$ python3 -q
>>> import numpy as np
>>> from numpy import linalg as LA
>>> np.set_printoptions(precision=2, suppress=True, linewidth=120, legacy="1.25")
>>> E = np.load("sample13.npy")
>>> E
array([[  0,   0,  -1],
       [ -2, -10,  -1],
       [  2,  10,  -1]])
>>> U, sv, VT = LA.svd(E)
>>> np.argmax(sv[:-1] / (sv[1:] + 1e-6)) + 1
2
>>> B = U[:, :2] @ np.diag(sv[:2]) @ VT[:2]
>>> B.round(2) + 0
array([[  0.,   0.,  -1.],
       [ -2., -10.,  -1.],
       [  2.,  10.,  -1.]])
>>> round(np.abs(E - B).max(), 2)
0.0
>>> np.round(LA.norm(E - B) / LA.norm(E), 2)
0.0
>>> np.round(np.poly(E), 2) + 0
array([ 1., 11., 22.,  0.])
>>> np.round(LA.det(2 * E), 2), np.round(LA.det(E), 2)
(0.0, 0.0)
>>> round(LA.det(E[::-1]), 2)
0.0
>>> np.round(LA.eigvals(E), 2) + 0
array([-8.37,  0.  , -2.63])
>>> round(LA.det(E.T), 2)
0.0
>>> U, sv, VT = LA.svd(E)
>>> evecs = VT[:(sv > 1e-8).sum()]
>>> rng = np.random.default_rng(45693)
>>> vec = E[2] + -1 * E[1] + rng.integers(2) * np.eye(3)[0]
>>> vec
array([ 4., 20.,  0.])
>>> LA.matrix_rank(np.vstack([E, vec]))
2
>>> np.round(evecs.T @ evecs, 2) + 0
array([[0.04, 0.19, 0.  ],
       [0.19, 0.96, 0.  ],
       [0.  , 0.  , 1.  ]])
>>> np.round(LA.norm(vec - evecs.T @ evecs @ vec), 2)
0.0
>>> m1 = np.loadtxt("block17.csv", delimiter=",")
>>> m1
array([[-0.68, -0.72,  0.14],
       [-0.05, -0.14, -0.99],
       [ 0.73, -0.68,  0.06]])
>>> LA.norm(m1, axis=0)
array([1., 1., 1.])
>>> np.round(m1.T @ m1, 2) + 0
array([[1., 0., 0.],
       [0., 1., 0.],
       [0., 0., 1.]])
>>> q, Rm = LA.qr(m1)
>>> q
array([[-0.68, -0.72,  0.14],
       [-0.05, -0.14, -0.99],
       [ 0.73, -0.68,  0.06]])
>>> Rm.round(2) + 0
array([[1., 0., 0.],
       [0., 1., 0.],
       [0., 0., 1.]])
>>> q @ Rm
array([[-0.68, -0.72,  0.14],
       [-0.05, -0.14, -0.99],
       [ 0.73, -0.68,  0.06]])
>>> np.round(np.trace(q @ q.T), 2)
3.0
>>> B = np.array([[0, -3, -1], [-2, 2, 3], [-2, -2, -2]])
>>> np.einsum("ij,ij->i", m1, m1)
array([1., 1., 1.])
>>> m1 @ B
array([[ 1.17,  0.32, -1.76],
       [ 2.26,  1.85,  1.61],
       [ 1.24, -3.67, -2.88]])
>>> np.einsum("ik,kj->ji", m1, B)
array([[ 1.17,  2.26,  1.24],
       [ 0.32,  1.85, -3.67],
       [-1.76,  1.61, -2.88]])
>>> LA.matrix_rank(m1 @ B)
3
>>> B.T @ m1.T
array([[ 1.17,  2.26,  1.24],
       [ 0.32,  1.85, -3.67],
       [-1.76,  1.61, -2.88]])
